$ python3 -q
>>> import numpy as np
>>> np.set_printoptions(precision=2, suppress=True, linewidth=140, sign=" ")
>>> tidy = lambda a: np.round(a, 2) + 0
>>> A = np.load("out8.npy")
>>> A
array([[  5,   6,   7,   8,   9,  10,  11,  12,  13],
       [ 14,  15,  16,  17,  18,  19,  20,  21,  22],
       [ 23,  24,  25,  26,  27,  28,  29,  30,  31]])
>>> np.allclose(A[:-1].T @ np.linalg.lstsq(A[:-1].T, A[-1])[0], A[-1])
True
>>> U, s, vt = np.linalg.svd(A)
>>> evecs = vt[:(s > 1e-8).sum()]
>>> rng = np.random.default_rng(974109)
>>> x = A[2] + 4 * A[1] + rng.integers(2) * np.eye(9)[2]
>>> x
array([  79.,   84.,   89.,   94.,   99.,  104.,  109.,  114.,  119.])
>>> np.linalg.matrix_rank(np.vstack([A, x]))
np.int64(2)
>>> np.allclose(evecs.T @ evecs @ x, x)
True
>>> tidy(np.linalg.norm(x - evecs.T @ evecs @ x))
np.float64(0.0)
>>> tidy(np.diag(evecs.T @ evecs))
array([ 0.38,  0.26,  0.18,  0.13,  0.11,  0.13,  0.18,  0.26,  0.38])
>>> tidy(evecs.T @ evecs)
array([[ 0.38,  0.31,  0.24,  0.18,  0.11,  0.04, -0.02, -0.09, -0.16],
       [ 0.31,  0.26,  0.21,  0.16,  0.11,  0.06,  0.01, -0.04, -0.09],
       [ 0.24,  0.21,  0.18,  0.14,  0.11,  0.08,  0.04,  0.01, -0.02],
       [ 0.18,  0.16,  0.14,  0.13,  0.11,  0.09,  0.08,  0.06,  0.04],
       [ 0.11,  0.11,  0.11,  0.11,  0.11,  0.11,  0.11,  0.11,  0.11],
       [ 0.04,  0.06,  0.08,  0.09,  0.11,  0.13,  0.14,  0.16,  0.18],
       [-0.02,  0.01,  0.04,  0.08,  0.11,  0.14,  0.18,  0.21,  0.24],
       [-0.09, -0.04,  0.01,  0.06,  0.11,  0.16,  0.21,  0.26,  0.31],
       [-0.16, -0.09, -0.02,  0.04,  0.11,  0.18,  0.24,  0.31,  0.38]])
>>> arr = np.load("mat.npy")
>>> arr
array([[ 1,  0,  0],
       [ 1,  0,  8],
       [ 1,  0,  3],
       [ 1,  0,  0],
       [ 1,  0,  8],
       [ 1,  0,  8],
       [ 1,  0,  1],
       [ 1,  0,  9],
       [ 1,  0,  5],
       [ 1,  0,  6],
       [ 1,  0,  5],
       [ 1,  0,  0],
       [ 1,  0,  4],
       [ 1,  0,  9],
       [ 1,  0,  5],
       [ 1,  0,  9],
       [ 1,  0,  9],
       [ 1,  0,  0]])
>>> # column 2 dominates
>>> r = np.linalg.matrix_rank(arr)
>>> r
np.int64(2)
>>> N = np.linalg.svd(arr)[2][r:].T
>>> np.allclose(arr @ N, 0)
True
>>> [int(np.linalg.matrix_rank(arr[:i])) for i in range(1, len(arr) + 1)]
[1, 2, 2, 2, 2, 2, 2, 2, 2, 2, 2, 2, 2, 2, 2, 2, 2, 2]
>>> arr @ N
array([[ 0.],
       [ 0.],
       [ 0.],
       [ 0.],
       [ 0.],
       [ 0.],
       [ 0.],
       [ 0.],
       [ 0.],
       [ 0.],
       [ 0.],
       [ 0.],
       [ 0.],
       [ 0.],
       [ 0.],
       [ 0.],
       [ 0.],
       [ 0.]])
>>> N @ N.T
array([[ 0.,  0.,  0.],
       [ 0.,  1.,  0.],
       [ 0.,  0.,  0.]])
>>> data = np.array([[0, -4, 2, 0],
...     [1, -5, 5, 2],
...     [1, -5, -1, -4],
...     [1, 2, 5, 3],
...     [-3, -4, 4, -5],
...     [-4, 5, -4, -4],
...     [1, 1, -4, -2],
...     [1, 2, 1, -1],
...     [5, -4, 4, -5]]) * (rng.random((9, 4)) < 0.3)
>>> data
array([[ 0, -4,  0,  0],
       [ 0,  0,  5,  0],
       [ 1, -5, -1,  0],
       [ 0,  0,  0,  0],
       [-3,  0,  0, -5],
       [ 0,  0,  0,  0],
       [ 0,  1,  0,  0],
       [ 0,  0,  0,  0],
       [ 0,  0,  0,  0]])
>>> # rows 3 and 5 are equal
>>> other = np.array([[2, 1, 2], [3, 0, 3], [0, 1, 2], [0, 0, 3]])
>>> np.einsum("ik,kj->ji", data, other)
array([[-12,   0, -13,   0,  -6,   0,   3,   0,   0],
       [  0,   5,   0,   0,  -3,   0,   0,   0,   0],
       [-12,  10, -15,   0, -21,   0,   3,   0,   0]])
>>> np.einsum("ij,ij->i", data, data)
array([ 16,  25,  27,   0,  34,   0,   1,   0,   0])
>>> data @ other
array([[-12,   0, -12],
       [  0,   5,  10],
       [-13,   0, -15],
       [  0,   0,   0],
       [ -6,  -3, -21],
       [  0,   0,   0],
       [  3,   0,   3],
       [  0,   0,   0],
       [  0,   0,   0]])
>>> P = data @ np.linalg.solve(data.T @ data, data.T)
>>> tidy(np.linalg.eigvalsh(P))
array([ 0.,  0.,  0.,  0.,  0.,  1.,  1.,  1.,  1.])
>>> np.allclose(P @ P, P)
True
>>> tidy(np.trace(P))
np.float64(4.0)
>>> np.linalg.matrix_rank(np.eye(9) - P)
np.int64(5)
>>> tidy(P)
array([[ 0.94,  0.  ,  0.  ,  0.  ,  0.  ,  0.  , -0.24,  0.  ,  0.  ],
       [ 0.  ,  1.  ,  0.  ,  0.  ,  0.  ,  0.  ,  0.  ,  0.  ,  0.  ],
       [ 0.  ,  0.  ,  1.  ,  0.  ,  0.  ,  0.  ,  0.  ,  0.  ,  0.  ],
       [ 0.  ,  0.  ,  0.  ,  0.  ,  0.  ,  0.  ,  0.  ,  0.  ,  0.  ],
       [ 0.  ,  0.  ,  0.  ,  0.  ,  1.  ,  0.  ,  0.  ,  0.  ,  0.  ],
       [ 0.  ,  0.  ,  0.  ,  0.  ,  0.  ,  0.  ,  0.  ,  0.  ,  0.  ],
       [-0.24,  0.  ,  0.  ,  0.  ,  0.  ,  0.  ,  0.06,  0.  ,  0.  ],
       [ 0.  ,  0.  ,  0.  ,  0.  ,  0.  ,  0.  ,  0.  ,  0.  ,  0.  ],
       [ 0.  ,  0.  ,  0.  ,  0.  ,  0.  ,  0.  ,  0.  ,  0.  ,  0.  ]])
>>> x = np.array([0, 0, -2, 3])
>>> target = data @ x
>>> tidy(np.linalg.solve(data.T @ data, data.T @ target))
array([ 0.,  0., -2.,  3.])
>>> target
array([  0, -10,   2,   0, -15,   0,   0,   0,   0])
>>> tidy(np.linalg.lstsq(data, target)[0])
array([ 0.,  0., -2.,  3.])
>>> target = target + 0.1 * rng.normal(size=9)
>>> tidy(target)
array([  0.06,  -9.99,   1.93,  -0.08, -14.77,   0.17,  -0.13,   0.07,   0.13])
>>> b, *_ = np.linalg.lstsq(data, target)
>>> b.round()
array([-0., -0., -2.,  3.])
>>> tidy(b)
array([-0.18, -0.02, -2.  ,  3.06])
>>> tidy(data.T @ (target - data @ b))
array([ 0.,  0.,  0.,  0.])
>>> other = np.c_[data[:, :3] @ np.array([[2, 2, 3], [2, 2, -2], [-3, -2, 0]]), np.array([-7, -3, 3, 1, 3, -1, -1, 4, -2])]
>>> other
array([[ -8,  -8,   8,  -7],
       [-15, -10,   0,  -3],
       [ -5,  -6,  13,   3],
       [  0,   0,   0,   1],
       [ -6,  -6,  -9,   3],
       [  0,   0,   0,  -1],
       [  2,   2,  -2,  -1],
       [  0,   0,   0,   4],
       [  0,   0,   0,  -2]])
>>> tidy(np.linalg.norm(np.linalg.qr(data)[0].T @ other, axis=0) ** 2 / ((other ** 2).sum(axis=0) + 1e-12))
array([ 1.  ,  1.  ,  1.  ,  0.71])
>>> tidy(np.linalg.norm(other - data @ np.linalg.lstsq(data, other)[0], axis=0))
array([ 0. ,  0. ,  0. ,  5.4])
>>> np.linalg.matrix_rank(other)
np.int64(4)
>>> O, r_ = np.linalg.qr(data)
>>> tidy(np.trace(O @ O.T))
np.float64(4.0)
>>> tidy(O @ r_)
array([[ 0., -4.,  0.,  0.],
       [ 0.,  0.,  5.,  0.],
       [ 1., -5., -1.,  0.],
       [ 0.,  0.,  0.,  0.],
       [-3.,  0.,  0., -5.],
       [ 0.,  0.,  0.,  0.],
       [ 0.,  1.,  0.,  0.],
       [ 0.,  0.,  0.,  0.],
       [ 0.,  0.,  0.,  0.]])
>>> J = np.load("x.npy")
>>> J
array([[ 0,  4,  0,  0,  0,  0],
       [ 0, -2,  0,  0,  0,  0],
       [ 5, -5,  0,  0,  0,  0],
       [ 0,  0,  0,  4,  0,  0],
       [ 0,  0,  0, -2,  0,  0],
       [ 0,  0,  5, -5,  0,  0],
       [ 0,  0,  0,  0,  0,  4],
       [ 0,  0,  0,  0,  0, -2],
       [ 0,  0,  0,  0,  5, -5]])
>>> U, s, vt = np.linalg.svd(J, full_matrices=False)
>>> tidy(vt @ vt.T)
array([[ 1.,  0.,  0.,  0.,  0.,  0.],
       [ 0.,  1.,  0.,  0.,  0.,  0.],
       [ 0.,  0.,  1.,  0.,  0.,  0.],
       [ 0.,  0.,  0.,  1.,  0.,  0.],
       [ 0.,  0.,  0.,  0.,  1.,  0.],
       [ 0.,  0.,  0.,  0.,  0.,  1.]])
>>> (s > 1e-8).sum()
np.int64(6)
>>> tidy(np.cumsum(s ** 2) / np.sum(s ** 2))
array([ 0.29,  0.59,  0.88,  0.92,  0.96,  1.  ])
>>> tidy(np.sqrt((s ** 2).sum())), tidy(np.linalg.norm(J))
(np.float64(14.49), np.float64(14.49))
>>> E = np.array([[1.0, 0.0, 0.0], [0.0, 0.5, 0.5], [0.0, 0.0, 1.0]])
>>> # 2 groups of indices that never mix
>>> x = np.array([9, 5, 3])
>>> h = np.maximum(E @ x, 0)
>>> h
array([ 9.,  4.,  3.])
>>> E * (h > 1e-9)[:, None]
array([[ 1. ,  0. ,  0. ],
       [ 0. ,  0.5,  0.5],
       [ 0. ,  0. ,  1. ]])
>>> np.maximum(E @ x, 0) - np.maximum(-E @ x, 0)
array([ 9.,  4.,  3.])
>>> E.T @ h
array([ 9.,  2.,  5.])
>>> F = np.array([[5.28, 0.69, 20.41, 19.36],
...     [4.83, -1.05, 20.72, 17.45],
...     [4.48, 0.2, 20.39, 20.44],
...     [5.96, 0.23, 20.35, 20.05],
...     [5.47, 0.3, 20.44, 22.08],
...     [5.09, 1.87, 18.79, 20.4],
...     [6.83, 0.85, 18.92, 19.66],
...     [5.1, -0.93, 21.12, 21.06],
...     [4.38, 0.67, 18.93, 20.57],
...     [6.0, -0.55, 20.69, 19.02],
...     [5.59, -1.2, 18.6, 20.63],
...     [5.18, -1.26, 21.56, 19.78]])
>>> C2 = np.cov(F, rowvar=False)
>>> np.argwhere(np.triu(np.abs(np.corrcoef(F.T)) > 0.8, 1))
array([], shape=(0, 2), dtype=int64)
>>> tidy(np.corrcoef(F.T))
array([[ 1.  ,  0.06, -0.15, -0.07],
       [ 0.06,  1.  , -0.53,  0.23],
       [-0.15, -0.53,  1.  , -0.2 ],
       [-0.07,  0.23, -0.2 ,  1.  ]])
>>> tidy(F.std(axis=0))
array([ 0.66,  0.94,  0.96,  1.1 ])
>>> tidy(np.median(F, axis=0))
array([  5.23,   0.22,  20.4 ,  20.23])
>>> tidy(C2)
array([[ 0.47,  0.04, -0.1 , -0.05],
       [ 0.04,  0.97, -0.52,  0.26],
       [-0.1 , -0.52,  1.  , -0.22],
       [-0.05,  0.26, -0.22,  1.32]])
>>> Ac = F - F.mean(axis=0)
>>> U, s, vt = np.linalg.svd(Ac, full_matrices=False)
>>> tidy((s ** 2).sum() ** 2 / (s ** 4).sum())
np.float64(2.99)
>>> np.searchsorted(np.cumsum(s ** 2) / (s ** 2).sum(), 0.9) + 1
np.int64(4)
>>> tidy(s)
array([ 4.42,  3.44,  2.33,  2.13])
>>> np.abs(vt[0]).argmax()
np.int64(3)
>>> mat = np.array([[-5, 4, 1, -2, 4, -5, -1],
...     [2, 2, 5, -4, -5, -5, -2],
...     [2, 4, -5, 0, -3, -2, 2],
...     [-5, 4, 1, 5, -4, 3, 0],
...     [-2, 1, -4, -3, 3, 4, 4],
...     [0, -4, 4, 4, -3, 2, 2],
...     [5, -3, 4, 0, 2, 3, -3]])
>>> mat
array([[-5,  4,  1, -2,  4, -5, -1],
       [ 2,  2,  5, -4, -5, -5, -2],
       [ 2,  4, -5,  0, -3, -2,  2],
       [-5,  4,  1,  5, -4,  3,  0],
       [-2,  1, -4, -3,  3,  4,  4],
       [ 0, -4,  4,  4, -3,  2,  2],
       [ 5, -3,  4,  0,  2,  3, -3]])
>>> other = np.array([[2, 0, 2],
...     [-1, -2, -2],
...     [1, 0, 0],
...     [2, -2, -2],
...     [-1, 0, 0],
...     [1, 1, 0],
...     [-2, 2, -1]])
>>> np.linalg.matrix_rank(mat @ other)
np.int64(3)
>>> np.linalg.matrix_rank(np.vstack([mat, other.T]))
np.int64(7)
>>> np.vstack([mat, other.T]).shape
(10, 7)
>>> other = mat / np.linalg.norm(mat, axis=1, keepdims=True)
>>> C2 = other @ other.T
>>> tidy(C2)
array([[ 1.  ,  0.19, -0.04,  0.01,  0.05, -0.58, -0.46],
       [ 0.19,  1.  ,  0.1 , -0.12, -0.62, -0.04,  0.06],
       [-0.04,  0.1 ,  1.  ,  0.09,  0.17, -0.43, -0.6 ],
       [ 0.01, -0.12,  0.09,  1.  , -0.06,  0.34, -0.39],
       [ 0.05, -0.62,  0.17, -0.06,  1.  , -0.37, -0.32],
       [-0.58, -0.04, -0.43,  0.34, -0.37,  1.  ,  0.32],
       [-0.46,  0.06, -0.6 , -0.39, -0.32,  0.32,  1.  ]])
>>> tidy(C2[1])
array([ 0.19,  1.  ,  0.1 , -0.12, -0.62, -0.04,  0.06])
>>> (np.abs(C2) > 0.9).astype(int)
array([[ 1,  0,  0,  0,  0,  0,  0],
       [ 0,  1,  0,  0,  0,  0,  0],
       [ 0,  0,  1,  0,  0,  0,  0],
       [ 0,  0,  0,  1,  0,  0,  0],
       [ 0,  0,  0,  0,  1,  0,  0],
       [ 0,  0,  0,  0,  0,  1,  0],
       [ 0,  0,  0,  0,  0,  0,  1]])
>>> tidy(np.degrees(np.arccos(np.clip(C2[1, 6], -1, 1))))
np.float64(86.67)
